% ipython --no-banner

In [1]: import numpy as np

In [2]: import numpy.linalg as la

In [3]: np.set_printoptions(precision=3, suppress=True, linewidth=120)

In [4]: def tidy(a):
   ...:     return np.round(a, 3) + 0
   ...: 

In [5]: E = np.load("sample8.npy")

In [6]: tidy(E)
Out[6]: 
array([[ 8.927,  4.821,  3.642,  6.642,  7.748],
       [ 9.985,  6.936,  7.871, 10.871, 10.921],
       [ 1.294,  4.364,  2.728,  5.728, -0.342],
       [ 7.808,  5.485,  4.971,  7.971,  7.293],
       [ 1.568,  4.619,  3.237,  6.237,  0.186],
       [ 5.409,  6.55 ,  7.101, 10.101,  5.959],
       [ 9.166,  7.53 ,  9.06 , 12.06 , 10.696],
       [ 5.878,  5.885,  5.77 ,  8.77 ,  5.763],
       [ 5.448,  5.664,  5.329,  8.329,  5.112],
       [10.019,  6.48 ,  6.961,  9.961, 10.499],
       [ 4.917,  4.65 ,  3.3  ,  6.3  ,  3.568],
       [12.982,  7.797,  9.594, 12.594, 14.779],
       [ 3.423,  4.2  ,  2.4  ,  5.4  ,  1.623],
       [ 8.884,  5.979,  5.957,  8.957,  8.862],
       [13.667,  8.558, 11.117, 14.117, 16.225],
       [ 8.894,  6.384,  6.768,  9.768,  9.277],
       [ 5.181,  3.871,  1.742,  4.742,  3.052],
       [ 4.384,  5.433,  4.866,  7.866,  3.816],
       [ 9.13 ,  6.397,  6.794,  9.794,  9.527],
       [ 6.309,  5.616,  5.232,  8.232,  5.926],
       [ 9.32 ,  6.951,  7.901, 10.901, 10.27 ],
       [ 2.736,  6.507,  7.015, 10.015,  3.243],
       [ 6.84 ,  7.482,  8.963, 11.963,  8.321],
       [ 3.545,  5.918,  5.836,  8.836,  3.463],
       [ 4.631,  6.134,  6.267,  9.267,  4.765],
       [ 6.277,  5.557,  5.114,  8.114,  5.834]])

In [7]: Xc = E - E.mean(axis=0)

In [8]: left, sigma, vt = la.svd(Xc, full_matrices=False)

In [9]: la.matrix_rank(Xc)
Out[9]: np.int64(2)

In [10]: tidy((sigma ** 2).sum() ** 2 / (sigma ** 4).sum())
Out[10]: np.float64(1.206)

In [11]: tidy(sigma)
Out[11]: array([29.807,  9.618,  0.   ,  0.   ,  0.   ])

In [12]: (np.sign(left[:, 0]) == np.sign(left[0, 0])).astype(int)
Out[12]: array([1, 0, 1, 0, 1, 1, 0, 1, 1, 0, 1, 0, 1, 0, 0, 0, 1, 1, 0, 1, 0, 1, 0, 1, 1, 1])

In [13]: data = np.load("run17.npy")

In [14]: data
Out[14]: 
array([[ 1, -1,  1, -1, -1,  1, -1,  1],
       [ 1,  1,  1,  1,  1,  1,  1,  1],
       [ 1,  1,  1,  1, -1, -1, -1, -1]])

In [15]: t3 = np.stack([data, 3 * data, data[::-1]])

In [16]: np.einsum("bij,cij->bc", t3, t3)
Out[16]: 
array([[ 24,  72,   8],
       [ 72, 216,  24],
       [  8,  24,  24]])

In [17]: (t3 @ data.T).shape
Out[17]: (3, 3, 3)

In [18]: t3.sum(axis=0)
Out[18]: 
array([[ 5, -3,  5, -3, -5,  3, -5,  3],
       [ 5,  5,  5,  5,  5,  5,  5,  5],
       [ 5,  3,  5,  3, -5, -3, -5, -3]])

In [19]: M = np.loadtxt("a.csv", delimiter=",")

In [20]: M
Out[20]: 
array([[-1.961,  0.023,  2.054,  3.189, -0.115],
       [-1.9  ,  0.027,  1.914,  2.894,  0.04 ],
       [-2.042,  0.059,  2.044,  3.027,  0.151],
       [ 0.971,  1.045, -5.064, -1.124, -4.947],
       [ 0.928,  1.172, -5.058, -0.833, -5.006],
       [ 1.029,  1.121, -5.185, -0.956, -4.817],
       [-3.121, -0.963, -3.883, -4.127, -1.925],
       [-2.925, -1.138, -3.878, -3.955, -1.882],
       [-3.048, -0.992, -4.059, -3.947, -1.922]])

In [21]: proj = M @ la.solve(M.T @ M, M.T)

In [22]: np.allclose(proj @ proj, proj)
Out[22]: True

In [23]: tidy(np.diag(proj))
Out[23]: array([0.517, 0.306, 0.471, 0.553, 0.383, 0.635, 0.838, 0.763, 0.535])

In [24]: tidy(proj @ M[:, 0])
Out[24]: array([-1.961, -1.9  , -2.042,  0.971,  0.928,  1.029, -3.121, -2.925, -3.048])

In [25]: tidy(np.trace(proj))
Out[25]: np.float64(5.0)

In [26]: tidy(la.eigvalsh(proj))
Out[26]: array([0., 0., 0., 0., 1., 1., 1., 1., 1.])

In [27]: F = np.loadtxt("dump.csv", delimiter=",")

In [28]: F
Out[28]: 
array([[1. , 0. , 0. ],
       [0.5, 0.5, 0. ],
       [0. , 0. , 1. ]])

In [29]: Y = F / la.norm(F, axis=1, keepdims=True)

In [30]: gram = Y @ Y.T

In [31]: tidy(gram)
Out[31]: 
array([[1.   , 0.707, 0.   ],
       [0.707, 1.   , 0.   ],
       [0.   , 0.   , 1.   ]])

In [32]: (gram - 2 * np.eye(3)).round(6).argmax(axis=1)
Out[32]: array([1, 0, 0])

In [33]: (np.abs(gram) > 0.9).astype(int)
Out[33]: 
array([[1, 0, 0],
       [0, 1, 0],
       [0, 0, 1]])

In [34]: tidy(la.norm(Y, axis=1))
Out[34]: array([1., 1., 1.])

In [35]: np.degrees(np.arccos(np.clip(gram[0, 2], -1, 1)))
Out[35]: np.float64(90.0)

In [36]: tidy(gram[0])
Out[36]: array([1.   , 0.707, 0.   ])

In [37]: rng = np.random.default_rng(4660)

In [38]: idx = rng.permutation(3)

In [39]: Y = gram[:, idx] * rng.choice([-1, 1], 3)

In [40]: tidy(Y)
Out[40]: 
array([[1.   , 0.   , 0.707],
       [0.707, 0.   , 1.   ],
       [0.   , 1.   , 0.   ]])

In [41]: left, _, vt = la.svd(gram.T @ Y)

In [42]: idx
Out[42]: array([0, 2, 1])

In [43]: tidy(left @ vt)
Out[43]: 
array([[1., 0., 0.],
       [0., 0., 1.],
       [0., 1., 0.]])

In [44]: mat = np.load("data.npy")

In [45]: mat
Out[45]: 
array([[ 5,  5, -2, -2, -3,  2,  2],
       [ 5,  6,  0, -2, -1,  2,  0],
       [-2,  0,  5,  2,  6,  0, -4],
       [-2, -2,  2,  8,  6,  4,  4],
       [-3, -1,  6,  6,  9,  2, -2],
       [ 2,  2,  0,  4,  2,  4,  4],
       [ 2,  0, -4,  4, -2,  4,  8]])

In [46]: gram = mat.T @ mat

In [47]: gram
Out[47]: 
array([[ 75,  66, -50, -42, -71,  22,  40],
       [ 66,  70, -20, -36, -38,  20,  12],
       [-50, -20,  85,  50, 110,   0, -60],
       [-42, -36,  50, 144, 122,  68,  56],
       [-71, -38, 110, 122, 171,  34, -32],
       [ 22,  20,   0,  68,  34,  60,  64],
       [ 40,  12, -60,  56, -32,  64, 120]])

In [48]: tidy(la.eigvalsh(gram)[::-1])
Out[48]: array([391.506, 237.24 ,  96.253,   0.   ,   0.   ,   0.   ,   0.   ])

In [49]: tidy(la.svd(mat, compute_uv=False) ** 2)
Out[49]: array([391.506, 237.24 ,  96.253,   0.   ,   0.   ,   0.   ,   0.   ])

In [50]: la.matrix_rank(gram)
Out[50]: np.int64(3)

In [51]: np.allclose(gram, gram.T)
Out[51]: True

In [52]: np.diag(gram)
Out[52]: array([ 75,  70,  85, 144, 171,  60, 120])

In [53]: (mat @ mat.T).shape
Out[53]: (7, 7)
